$ python -q
>>> import numpy as np
>>> from numpy import linalg as LA
>>> np.set_printoptions(suppress=True, linewidth=120)
>>> rnd = lambda a: np.round(a, 2) + 0
>>> mat = np.load("w.npy")
>>> print(mat)
[[  2   0  -3 -15   0]
 [  3   1   3  15  -3]
 [  1   0  -3 -15  -3]
 [  1  -3   3  15   2]
 [  0  -1  -1  -5  -2]]
>>> # column 3 is much longer than the rest
>>> print(np.argsort(-LA.norm(mat, axis=0).round(6), kind="stable")[:3])
[3 2 4]
>>> print([round(float(x), 2) for x in LA.svd(mat, compute_uv=False)[:3]])
[31.06, 5.69, 3.37]
>>> print(LA.cond(mat) > 100)
True
>>> print(rnd(LA.eigvals(mat).sum().real))
13.0
>>> print(rnd(LA.det(mat[::-1])))
0.0
>>> print(rnd(LA.det(2 * mat)), rnd(LA.det(mat)))
0.0 0.0
>>> print(rnd(np.poly(mat)))
[   1.  -13.   75.   22. -841.    0.]
>>> feats = np.load("sample10.npy")
>>> print(feats)
[[0 0 0 1 0 0 1]
 [0 0 0 0 0 0 1]
 [0 0 0 0 1 1 0]
 [1 0 0 0 0 1 1]
 [0 0 1 0 0 0 0]
 [0 0 1 1 0 0 0]
 [1 1 0 1 0 0 0]]
>>> # looks like rank 6
>>> U, sv, vt = LA.svd(mat)
>>> V = vt[:(sv > 1e-8).sum()]
>>> rng = np.random.default_rng(28)
>>> x0 = mat[0] + -2 * mat[1] + rng.integers(2) * np.eye(5)[4]
>>> print(x0)
[ -4.  -2.  -9. -45.   7.]
>>> print(rnd(np.diag(V.T @ V)))
[1.   1.   0.04 0.96 1.  ]
>>> print(rnd(V.T @ V))
[[1.   0.   0.   0.   0.  ]
 [0.   1.   0.   0.   0.  ]
 [0.   0.   0.04 0.19 0.  ]
 [0.   0.   0.19 0.96 0.  ]
 [0.   0.   0.   0.   1.  ]]
>>> print(rnd(LA.eigvalsh(feats).min()))
-1.81
>>> print([round(float(LA.det(feats[:i, :i])), 2) + 0 for i in range(1, 8)])
[0.0, 0.0, 0.0, 0.0, 0.0, 0.0, 0.0]
>>> try:
...     LA.cholesky(feats)
... except LA.LinAlgError as e:
...     print(repr(e))
... 
LinAlgError('Matrix is not positive definite')
